>>> import numpy as np
>>> from numpy import linalg as LA
>>> np.set_printoptions(precision=2, suppress=True, linewidth=100, floatmode="fixed")
>>> r0 = np.array([0, -3, -4, 2])
>>> r1 = np.array([1, 2, 0, 1, 2])
>>> feats = r0[:, None] + r1[None, :]
>>> feats
array([[ 1,  2,  0,  1,  2],
       [-2, -1, -3, -2, -1],
       [-3, -2, -4, -3, -2],
       [ 3,  4,  2,  3,  4]])
>>> # column 3 repeats column 0
>>> LA.lstsq(feats[:-1].T, feats[-1])[2]
np.int32(2)
>>> np.abs(np.diag(LA.qr(feats)[1])) > 1e-9
array([ True,  True, False, False])
>>> np.unique(feats.round(6), axis=0).shape
(4, 5)
>>> round(float(np.trace(LA.pinv(feats) @ feats)), 2)
2.0
>>> Y = feats / np.sqrt((feats ** 2).mean(axis=1, keepdims=True))
>>> LA.matrix_rank(feats - feats.mean(axis=1, keepdims=True))
np.int64(1)
>>> feats - feats.mean(axis=1, keepdims=True)
array([[-0.20,  0.80, -1.20, -0.20,  0.80],
       [-0.20,  0.80, -1.20, -0.20,  0.80],
       [-0.20,  0.80, -1.20, -0.20,  0.80],
       [-0.20,  0.80, -1.20, -0.20,  0.80]])
>>> LA.matrix_rank(Y) == LA.matrix_rank(feats)
np.True_
>>> LA.norm(Y, axis=1)
array([2.24, 2.24, 2.24, 2.24])
>>> rank = LA.matrix_rank(feats)
>>> rank
np.int64(2)
>>> ns = LA.svd(feats)[2][rank:].T
>>> ns @ ns.T
array([[ 0.79, -0.14, -0.29, -0.21, -0.14],
       [-0.14,  0.57,  0.14, -0.14, -0.43],
       [-0.29,  0.14,  0.29, -0.29,  0.14],
       [-0.21, -0.14, -0.29,  0.79, -0.14],
       [-0.14, -0.43,  0.14, -0.14,  0.57]])
>>> [int(LA.matrix_rank(feats[:i])) for i in range(1, len(feats) + 1)]
[1, 2, 2, 2]
>>> LA.matrix_rank(feats.T @ feats), LA.matrix_rank(feats @ feats.T)
(np.int64(2), np.int64(2))
>>> [int(LA.matrix_rank(np.delete(feats, i, axis=0))) for i in range(4)]
[2, 2, 2, 2]
>>> left, sig, vt = LA.svd(feats)
>>> sig.round(2) + 0
array([10.67,  3.35,  0.00,  0.00])
>>> np.argmax(sig[:-1] / (sig[1:] + 1e-6)) + 1
np.int64(2)
>>> Y = left[:, :2] @ np.diag(sig[:2]) @ vt[:2]
>>> LA.matrix_rank(feats, rtol=0.05)
np.int64(2)
>>> round(LA.norm(feats - Y) / LA.norm(feats), 2)
np.float64(0.0)
>>> X = np.loadtxt("m.csv", delimiter=",")
>>> X
array([[ 0.55, -0.43,  0.26],
       [-0.43,  0.60,  0.24],
       [ 0.26,  0.24,  0.85]])
>>> # equal to its transpose
>>> round(np.abs(LA.eigvals(X)).max(), 2)
np.float64(1.0)
>>> X @ X
array([[ 0.55, -0.43,  0.26],
       [-0.43,  0.60,  0.24],
       [ 0.26,  0.24,  0.85]])
>>> np.trace(X)
np.float64(2.0)
>>> rank = LA.matrix_rank(X)
>>> rank
np.int64(2)
>>> ns = LA.svd(X)[2][rank:].T
>>> [int(LA.matrix_rank(X[:i])) for i in range(1, len(X) + 1)]
[1, 2, 2]
>>> [int(LA.matrix_rank(np.delete(X, i, axis=0))) for i in range(3)]
[2, 2, 2]
>>> [int(LA.matrix_rank(X[:, :j + 1])) for j in range(3)]
[1, 2, 2]
>>> np.allclose(X @ ns, 0)
True
>>> LA.matrix_rank(X.T @ X), LA.matrix_rank(X @ X.T)
(np.int64(2), np.int64(2))
>>> left, sig, vt = LA.svd(X)
>>> V = vt[:(sig > 1e-8).sum()]
>>> rng = np.random.default_rng(78072)
>>> x0 = X[1] + 4 * X[2] + rng.integers(2) * np.eye(3)[2]
>>> x0
array([0.60, 1.57, 3.66])
>>> round(LA.norm(x0 - V.T @ V @ x0), 2)
np.float64(0.0)
>>> np.diag(V.T @ V)
array([0.55, 0.60, 0.85])
>>> LA.matrix_rank(np.vstack([X, x0]))
np.int64(2)
